$ ipython --no-banner

In [1]: import numpy as np

In [2]: np.set_printoptions(suppress=True, linewidth=120)

In [3]: J = np.loadtxt("w.csv", delimiter=",")

In [4]: J.round(4)
Out[4]: 
array([[-1.4907,  4.3646,  0.2454, -1.915 ],
       [-2.9814, -2.4303,  0.2837, -3.1819],
       [-2.2361,  0.1701, -4.1753,  1.593 ],
       [-2.9814,  0.1205,  2.7251,  2.9446]])

In [5]: u = np.array([2, 0, 3, 2])

In [6]: B = J + np.outer(u, np.eye(4)[2])

In [7]: B.round(4)
Out[7]: 
array([[-1.4907,  4.3646,  2.2454, -1.915 ],
       [-2.9814, -2.4303,  0.2837, -3.1819],
       [-2.2361,  0.1701, -1.1753,  1.593 ],
       [-2.9814,  0.1205,  4.7251,  2.9446]])

In [8]: E = np.load("layer0.npy")

In [9]: E
Out[9]: 
array([[0.5  , 0.375, 0.125],
       [0.2  , 0.6  , 0.2  ],
       [0.25 , 0.25 , 0.5  ]])

In [10]: u = np.array([1, 3, 0])

In [11]: np.round(np.correlate(E[2], E[0], "full"), 4)
Out[11]: array([0.0312, 0.125 , 0.2812, 0.3125, 0.25  ])

In [12]: B = np.array([[1, 1], [1, -1]])

In [13]: rng = np.random.default_rng(7029)

In [14]: data = np.kron(B, np.kron(B, B))[rng.permutation(8)][:2]

In [15]: data
Out[15]: 
array([[ 1,  1, -1, -1, -1, -1,  1,  1],
       [ 1,  1,  1,  1, -1, -1, -1, -1]])

In [16]: def softmax(z):
    ...:     e = np.exp(z - z.max(axis=-1, keepdims=True))
    ...:     return e / e.sum(axis=-1, keepdims=True)
    ...: 

In [17]: np.round(softmax(data).sum(axis=1), 4)
Out[17]: array([1., 1.])

In [18]: scores = data @ data.T / np.sqrt(8)

In [19]: np.round(softmax(scores), 4)
Out[19]: 
array([[0.9442, 0.0558],
       [0.0558, 0.9442]])

In [20]: softmax(scores).round(6).argmax(axis=1)
Out[20]: array([0, 1])

In [21]: data.reshape(-1, 2)
Out[21]: 
array([[ 1,  1],
       [-1, -1],
       [-1, -1],
       [ 1,  1],
       [ 1,  1],
       [ 1,  1],
       [-1, -1],
       [-1, -1]])

In [22]: data.ravel(order="F")
Out[22]: array([ 1,  1,  1,  1, -1,  1, -1,  1, -1, -1, -1, -1,  1, -1,  1, -1])

In [23]: t3 = data.reshape(2, 2, -1)

In [24]: t3.shape
Out[24]: (2, 2, 4)

In [25]: np.swapaxes(t3, 1, 2)[1]
Out[25]: 
array([[ 1, -1],
       [ 1, -1],
       [ 1, -1],
       [ 1, -1]])

In [26]: t3.sum(axis=1)
Out[26]: 
array([[0, 0, 0, 0],
       [0, 0, 0, 0]])

In [27]: np.einsum("ihd,jhd->hij", t3, t3).shape
Out[27]: (2, 2, 2)

In [28]: t3[:, 0]
Out[28]: 
array([[ 1,  1, -1, -1],
       [ 1,  1,  1,  1]])

In [29]: np.diff(data, axis=0)
Out[29]: array([[ 0,  0,  2,  2,  0,  0, -2, -2]])

In [30]: data[:, 8]
Traceback (most recent call last):
  Cell In[30], line 1
    data[:, 8]
IndexError: index 8 is out of bounds for axis 1 with size 8


In [31]: np.linalg.matrix_rank(data)
Out[31]: np.int64(2)

In [32]: np.linalg.rank(data)
Traceback (most recent call last):
  Cell In[32], line 1
    np.linalg.rank(data)
AttributeError: module 'numpy.linalg' has no attribute 'rank'


In [33]: np.count_nonzero(data)
Out[33]: np.int64(16)

In [34]: data.sum(axis=0)
Out[34]: array([ 2,  2,  0,  0, -2, -2,  0,  0])

In [35]: x0 = np.array([-3, -3, 0, 3, -2, -1, 1, 3])

In [36]: h1 = np.maximum(data @ x0, 0)

In [37]: np.flatnonzero(h1 > 1e-9)
Out[37]: array([], dtype=int64)

In [38]: np.maximum(data @ x0, 0) - np.maximum(-data @ x0, 0)
Out[38]: array([-2, -4])

In [39]: data * (h1 > 1e-9)[:, None]
Out[39]: 
array([[0, 0, 0, 0, 0, 0, 0, 0],
       [0, 0, 0, 0, 0, 0, 0, 0]])

In [40]: np.round(np.linalg.norm(data, axis=0), 4)
Out[40]: array([1.4142, 1.4142, 1.4142, 1.4142, 1.4142, 1.4142, 1.4142, 1.4142])

In [41]: np.round(np.linalg.norm(data, "nuc"), 4)
Out[41]: np.float64(5.6569)

In [42]: np.linalg.norm(data, axis=1).argmax()
Out[42]: np.int64(0)

In [43]: round(float(np.linalg.norm(data[0], 1)), 4), round(float(np.linalg.norm(data[0], np.inf)), 4)
Out[43]: (8.0, 1.0)

In [44]: round(float(np.linalg.norm(data, 2)), 4)
Out[44]: 2.8284

In [45]: round(float(np.linalg.norm(data[0] - data[1])), 4)
Out[45]: 4.0

In [46]: K = np.load("arr.npy")

In [47]: K
Out[47]: 
array([[2., 0.],
       [0., 1.]])

In [48]: vals, V = np.linalg.eig(K)

In [49]: vals
Out[49]: array([2., 1.])

In [50]: np.round(np.sort(np.linalg.eigvals(K.T)), 4)
Out[50]: array([1., 2.])

In [51]: np.round(np.sort(np.linalg.eigvals(K @ K)), 4)
Out[51]: array([1., 4.])

In [52]: K @ V[:, 0] - vals[0] * V[:, 0]
Out[52]: array([0., 0.])

In [53]: np.prod(vals)
Out[53]: np.float64(2.0)

In [54]: np.round(np.sort(np.linalg.eigvals(np.linalg.inv(K))), 4)
Out[54]: array([0.5, 1. ])

In [55]: B = np.array([[2, 2, 3], [-2, -1, 3], [0, -1, 3]])

In [56]: X = B + B.T

In [57]: X
Out[57]: 
array([[ 4,  0,  3],
       [ 0, -2,  2],
       [ 3,  2,  6]])

In [58]: labels = rng.permutation(3)

In [59]: B = X[:, labels] * rng.choice([-1, 1], 3)

In [60]: B
Out[60]: 
array([[ 0, -4,  3],
       [-2,  0,  2],
       [ 2, -3,  6]])

In [61]: U, _, vt = np.linalg.svd(X.T @ B)

In [62]: np.round(U @ vt, 4) + 0
Out[62]: 
array([[ 0., -1.,  0.],
       [ 1.,  0.,  0.],
       [ 0.,  0.,  1.]])

In [63]: labels
Out[63]: array([1, 0, 2])

In [64]: w1 = np.array([[3, 3, 0, 3], [3, 2, 0, 0], [2, 0, 0, 3]])

In [65]: beta = np.array([0, 3, 3, 1])

In [66]: hid = np.maximum(X @ w1 + beta, 0)

In [67]: np.linalg.matrix_rank(hid)
Out[67]: np.int64(3)

In [68]: np.round((hid > 0).mean(axis=0), 4)
Out[68]: array([0.6667, 0.6667, 1.    , 1.    ])

In [69]: hid
Out[69]: 
array([[18, 15,  3, 22],
       [ 0,  0,  3,  7],
       [27, 16,  3, 28]])

In [70]: (hid > 0).astype(int)
Out[70]: 
array([[1, 1, 1, 1],
       [0, 0, 1, 1],
       [1, 1, 1, 1]])

In [71]: C = np.array([[2, -3], [-1, -1], [-2, -3], [-3, 0]])

In [72]: hid @ C
Out[72]: 
array([[ -51,  -78],
       [ -27,   -9],
       [ -52, -106]])

In [73]: (hid @ C).round(6).argmax(axis=1)
Out[73]: array([0, 1, 0])

In [74]: mat = np.array([[1, 0], [0, 1]])

In [75]: mat
Out[75]: 
array([[1, 0],
       [0, 1]])

In [76]: w1 = np.array([[2, 0, 2, 1], [2, 0, 2, 0]])

In [77]: beta = np.array([2, 3, 2, 1])

In [78]: hid = np.maximum(mat @ w1 + beta, 0)

In [79]: np.linalg.matrix_rank(hid)
Out[79]: np.int64(2)

In [80]: hid
Out[80]: 
array([[4, 3, 4, 2],
       [4, 3, 4, 1]])

In [81]: C = np.array([[2, 1], [3, -3], [1, -1], [3, 0]])

In [82]: w1 @ C
Out[82]: 
array([[9, 0],
       [6, 0]])

In [83]: x0 = np.array([-5, -6])

In [84]: mat @ x0
Out[84]: array([-5, -6])

In [85]: np.round(np.linalg.eigvalsh(2 * mat - np.eye(2)), 4)
Out[85]: array([1., 1.])

In [86]: (x0 - mat @ x0) @ (mat @ x0)
Out[86]: np.int64(0)

In [87]: O, r_ = np.linalg.qr(K)

In [88]: np.abs(np.diag(r_))
Out[88]: array([2., 1.])

In [89]: abs(r_[0, 0]), np.round(np.linalg.norm(K[:, 0]), 4)
Out[89]: (np.float64(2.0), np.float64(2.0))

In [90]: O
Out[90]: 
array([[ 1.,  0.],
       [-0.,  1.]])

In [91]: O.shape, r_.shape
Out[91]: ((2, 2), (2, 2))

In [92]: O @ r_
Out[92]: 
array([[2., 0.],
       [0., 1.]])

In [93]: (mat != 0).astype(int)
Out[93]: 
array([[1, 0],
       [0, 1]])

In [94]: A = np.load("test0.npy")

In [95]: A
Out[95]: 
array([[0, 1, 1],
       [0, 2, 1],
       [0, 0, 1]])

In [96]: U, sigma, vt = np.linalg.svd(A)

In [97]: V = vt[:(sigma > 1e-8).sum()]

In [98]: x0 = A[0] + 2 * A[1] + rng.integers(2) * np.eye(3)[1]

In [99]: x0
Out[99]: array([0., 5., 3.])

In [100]: np.round(V.T @ V, 4) + 0
Out[100]: 
array([[0., 0., 0.],
       [0., 1., 0.],
       [0., 0., 1.]])

In [101]: hat = np.triu(np.array([[2, -1, 1], [2, -1, -1], [2, 0, 1]]), 1) + np.eye(3)

In [102]: B = hat @ A @ np.linalg.inv(hat)

In [103]: B
Out[103]: 
array([[ 0., -1.,  0.],
       [ 0.,  2.,  2.],
       [ 0.,  0.,  1.]])

In [104]: np.linalg.matrix_rank(B)
Out[104]: np.int64(2)

In [105]: np.poly(B)
Out[105]: array([ 1., -3.,  2.,  0.])

In [106]: np.trace(B), np.trace(A)
Out[106]: (np.float64(3.0), np.int64(3))

In [107]: hat @ A - A @ hat
Out[107]: 
array([[ 0., -2.,  1.],
       [ 0.,  0.,  1.],
       [ 0.,  0.,  0.]])

In [108]: round(float(np.linalg.det(B)), 4)
Out[108]: 0.0

In [109]: F = np.load("x.npy")

In [110]: F
Out[110]: 
array([[ 1, -2],
       [-2,  4]])

In [111]: B = F + rng.integers(-2, 3, (2, 1)) @ rng.integers(-2, 3, (1, 2))

In [112]: B
Out[112]: 
array([[ 1, -6],
       [-2,  0]])

In [113]: np.round(np.linalg.svd(B - F, compute_uv=False), 4)
Out[113]: array([5.6569, 0.    ])

In [114]: B - F
Out[114]: 
array([[ 0, -4],
       [ 0, -4]])

In [115]: np.abs(B - F).sum(axis=1)
Out[115]: array([4, 4])

In [116]: [round(float(x), 4) for x in np.linalg.svd(F, compute_uv=False)[:3]]
Out[116]: [5.0, 0.0]

In [117]: np.linalg.cond(F) > 100
Out[117]: np.True_

In [118]: np.linalg.matrix_rank(F, rtol=0.1)
Out[118]: np.int64(1)

In [119]: B = np.array([[1, 1], [0, -1]])

In [120]: C = np.kron(B, F)

In [121]: C
Out[121]: 
array([[ 1, -2,  1, -2],
       [-2,  4, -2,  4],
       [ 0,  0, -1,  2],
       [ 0,  0,  2, -4]])

In [122]: round(np.linalg.norm(C, 2), 4), np.round(np.linalg.norm(B, 2) * np.linalg.norm(F, 2), 4)
Out[122]: (np.float64(8.0902), np.float64(8.0902))

In [123]: B = J / np.sqrt((J ** 2).mean(axis=1, keepdims=True))

In [124]: np.round(np.linalg.norm(B, axis=1), 4)
Out[124]: array([2., 2., 2., 2.])

In [125]: np.linalg.matrix_rank(J - J.mean(axis=1, keepdims=True))
Out[125]: np.int64(3)

In [126]: t3 = np.stack([F, -2 * F, F[::-1]])

In [127]: t3.sum(axis=0)
Out[127]: 
array([[-3,  6],
       [ 3, -6]])

In [128]: t3.shape
Out[128]: (3, 2, 2)

In [129]: np.round(np.linalg.norm(t3, axis=(1, 2)), 4)
Out[129]: array([ 5., 10.,  5.])

In [130]: np.linalg.matrix_rank(t3)
Out[130]: array([1, 1, 1])
